>>> import numpy as np
>>> from numpy import linalg as LA
>>> np.set_printoptions(precision=2, suppress=True, linewidth=100, legacy="1.25")
>>> J = np.load("layer7.npy")
>>> J
array([[-0.26,  0.66,  0.71],
       [-0.57, -0.69,  0.44],
       [ 0.78, -0.29,  0.56]])
>>> # orthonormal columns
>>> O, R = LA.qr(J)
>>> np.round(O.T @ O, 2) + 0
array([[1., 0., 0.],
       [0., 1., 0.],
       [0., 0., 1.]])
>>> print(np.trace(O @ O.T))
3.0
>>> O
array([[-0.26,  0.66,  0.71],
       [-0.57, -0.69,  0.44],
       [ 0.78, -0.29,  0.56]])
>>> vec = np.array([-2, -3, 2])
>>> print(np.abs(LA.eigvals(J)))
[1. 1. 1.]
>>> np.sort(np.abs(np.degrees(np.angle(LA.eigvals(J)))))
array([  0. , 134.3, 134.3])
>>> round(float(LA.norm(vec)), 2), round(float(LA.norm(J @ vec)), 2)
(4.12, 4.12)
>>> 3 - LA.matrix_rank(J - np.eye(3), tol=1e-8)
1
>>> [p for p in range(1, 25) if np.allclose(LA.matrix_power(J, p), np.eye(3))]
[]
>>> round(float(LA.det(J)), 2)
1.0
>>> vec = np.array([5, 1, -6])
>>> rhs = J @ vec
>>> c, lr = np.zeros(3), 1 / LA.norm(J, 2) ** 2
>>> for i in range(8):
...     c -= lr * J.T @ (J @ c - rhs)
...     if i % 2 == 0: print(i, round(LA.norm(J @ c - rhs), 2))
... 
0 0.0
2 0.0
4 0.0
6 0.0
>>> c
array([ 5.,  1., -6.])
>>> rng = np.random.default_rng(956)
>>> z = rng.permutation(3)
>>> other = J[:, z] * rng.choice([-1, 1], 3)
>>> other
array([[-0.71, -0.26, -0.66],
       [-0.44, -0.57,  0.69],
       [-0.56,  0.78,  0.29]])
>>> left, _, Vh = LA.svd(J.T @ other)
>>> z
array([2, 0, 1])
>>> print(np.round(left @ Vh, 2) + 0)
[[ 0.  1.  0.]
 [ 0.  0. -1.]
 [-1.  0.  0.]]
>>> print(np.round(LA.lstsq(J, other)[0], 2) + 0)
[[ 0.  1.  0.]
 [ 0.  0. -1.]
 [-1.  0.  0.]]
>>> m1 = np.loadtxt("out4.csv", delimiter=",")
>>> m1
array([[ 0.15,  0.  , -0.11,  0.25, -0.23],
       [ 0.  ,  0.  ,  0.  ,  0.  ,  0.  ],
       [-0.11,  0.  ,  0.08, -0.18,  0.17],
       [ 0.25,  0.  , -0.18,  0.41, -0.38],
       [-0.23,  0.  ,  0.17, -0.38,  0.36]])
>>> other = J / np.sqrt((J ** 2).mean(axis=1, keepdims=True))
>>> LA.matrix_rank(other) == LA.matrix_rank(J)
True
>>> J - J.mean(axis=1, keepdims=True)
array([[-0.63,  0.29,  0.34],
       [-0.3 , -0.42,  0.71],
       [ 0.43, -0.64,  0.21]])
>>> print(other[0])
[-0.45  1.14  1.22]
